In [1]: import numpy as np

In [2]: from numpy import linalg as LA

In [3]: np.set_printoptions(suppress=True, linewidth=140)

In [4]: rd = lambda a: np.round(a, 2) + 0

In [5]: A2 = np.array([[4, -5, 0, 4, 1, -2]])

In [6]: feats = np.block([[np.zeros((1, 1)), A2], [A2.T, np.zeros((6, 6))]])

In [7]: print(feats)
[[ 0.  4. -5.  0.  4.  1. -2.]
 [ 4.  0.  0.  0.  0.  0.  0.]
 [-5.  0.  0.  0.  0.  0.  0.]
 [ 0.  0.  0.  0.  0.  0.  0.]
 [ 4.  0.  0.  0.  0.  0.  0.]
 [ 1.  0.  0.  0.  0.  0.  0.]
 [-2.  0.  0.  0.  0.  0.  0.]]

In [8]: # rank 2

In [9]: f = np.array([2, 1, 2])

In [10]: print(np.convolve(feats[4], f))
[8. 4. 8. 0. 0. 0. 0. 0. 0.]

In [11]: print(np.array([np.convolve(row, f, "same") for row in feats]))
[[  8.  -6.   3.  -2.   6.   5.   0.]
 [  4.   8.   0.   0.   0.   0.   0.]
 [ -5. -10.   0.   0.   0.   0.   0.]
 [  0.   0.   0.   0.   0.   0.   0.]
 [  4.   8.   0.   0.   0.   0.   0.]
 [  1.   2.   0.   0.   0.   0.   0.]
 [ -2.  -4.   0.   0.   0.   0.   0.]]

In [12]: print(np.correlate(feats[4], feats[2], "full"))
[  0.   0.   0.   0.   0.   0. -20.   0.   0.   0.   0.   0.   0.]

In [13]: w1 = np.array([[2, 1], [1, 1], [1, 3], [1, 2], [2, 1], [0, 2], [0, 3]])

In [14]: c = np.array([1, 1])

In [15]: hid = np.maximum(feats @ w1 + c, 0)

In [16]: print(rd((hid > 0).mean(axis=0)))
[0.71 0.57]

In [17]: print(hid)
[[8. 0.]
 [9. 5.]
 [0. 0.]
 [1. 1.]
 [9. 5.]
 [3. 2.]
 [0. 0.]]

In [18]: W2 = np.array([[0, 2], [1, 1]])

In [19]: print(hid @ W2)
[[ 0. 16.]
 [ 5. 23.]
 [ 0.  0.]
 [ 1.  3.]
 [ 5. 23.]
 [ 2.  8.]
 [ 0.  0.]]

In [20]: m1 = np.loadtxt("case3.csv", delimiter=",")

In [21]: print(m1)
[[-6.98 -4.01  7.   -4.99  4.97  9.01  4.03  0.98]
 [-7.01 -3.94  7.03 -4.99  4.98  9.04  4.02  1.01]
 [-7.02 -3.99  7.   -4.96  5.    8.99  3.97  1.01]
 [-6.99 -4.02  7.01 -5.01  4.99  9.03  4.    0.99]
 [-6.99 -4.01  7.01 -5.02  4.97  9.    4.    1.01]
 [-7.02 -3.95  7.02 -5.01  4.99  9.03  3.98  0.97]
 [-7.   -3.99  6.99 -4.99  4.98  8.98  3.99  1.  ]
 [-6.97 -4.02  6.95 -4.99  4.99  9.    4.    0.98]
 [-7.   -3.99  7.   -5.03  5.03  8.98  3.98  1.01]
 [-7.   -4.    7.   -5.04  4.99  8.98  4.03  0.98]
 [-6.98 -3.97  7.01 -4.99  4.94  9.    4.    1.03]
 [-7.03 -3.97  7.   -4.99  5.    8.98  4.02  1.02]
 [ 0.    8.02 -0.98  9.03  4.01 -3.01  2.97 -1.  ]
 [ 0.01  8.01 -0.97  9.01  3.97 -2.99  2.98 -0.99]
 [ 0.02  8.02 -0.99  8.99  4.01 -3.    3.   -0.99]
 [ 0.    8.01 -1.    9.    3.98 -3.03  2.98 -1.03]
 [-0.01  7.98 -1.    9.03  4.   -3.    3.01 -1.  ]
 [ 0.01  8.   -1.01  8.96  3.97 -2.99  3.01 -1.02]
 [ 0.01  7.96 -1.02  9.01  4.01 -3.    3.02 -1.02]
 [ 0.    7.98 -1.03  9.02  4.01 -3.02  2.97 -1.  ]
 [ 0.01  8.   -1.04  9.01  3.99 -3.03  3.   -0.99]
 [-0.03  7.99 -1.04  8.99  4.   -2.98  2.99 -0.98]
 [ 0.    8.01 -0.97  9.01  4.02 -3.03  2.96 -0.98]
 [ 0.02  8.02 -0.99  9.02  4.   -3.    2.98 -0.98]
 [-1.98  6.01 -3.01 -2.97 -9.03  3.01 -6.95 -8.01]
 [-2.02  6.01 -3.03 -2.99 -9.    3.   -6.98 -7.95]
 [-2.01  5.98 -3.   -2.96 -8.98  3.01 -7.01 -8.01]
 [-1.99  6.02 -3.01 -3.04 -8.97  2.97 -6.97 -8.06]
 [-2.    6.   -2.97 -2.96 -9.    3.01 -7.   -8.01]
 [-1.99  6.01 -3.01 -3.   -9.05  3.03 -6.99 -8.  ]
 [-2.    6.05 -3.   -3.04 -8.98  2.99 -7.02 -7.97]
 [-2.    6.01 -3.01 -3.02 -8.98  3.   -7.02 -8.  ]
 [-1.99  5.98 -3.   -2.99 -9.    2.99 -6.98 -8.01]
 [-1.98  6.   -3.03 -3.   -8.99  3.01 -7.04 -7.97]
 [-2.    6.   -3.03 -3.   -9.01  2.99 -6.98 -7.99]
 [-1.98  5.99 -3.04 -3.   -8.96  2.98 -7.02 -8.  ]]

In [22]: q, r_ = LA.qr(m1)

In [23]: print(rd(q.T @ q))
[[1. 0. 0. 0. 0. 0. 0. 0.]
 [0. 1. 0. 0. 0. 0. 0. 0.]
 [0. 0. 1. 0. 0. 0. 0. 0.]
 [0. 0. 0. 1. 0. 0. 0. 0.]
 [0. 0. 0. 0. 1. 0. 0. 0.]
 [0. 0. 0. 0. 0. 1. 0. 0.]
 [0. 0. 0. 0. 0. 0. 1. 0.]
 [0. 0. 0. 0. 0. 0. 0. 1.]]

In [24]: print(np.allclose(r_.T @ r_, m1.T @ m1))
True

In [25]: print(rd(abs(r_[0, 0])), rd(LA.norm(m1[:, 0])))
25.21 25.21
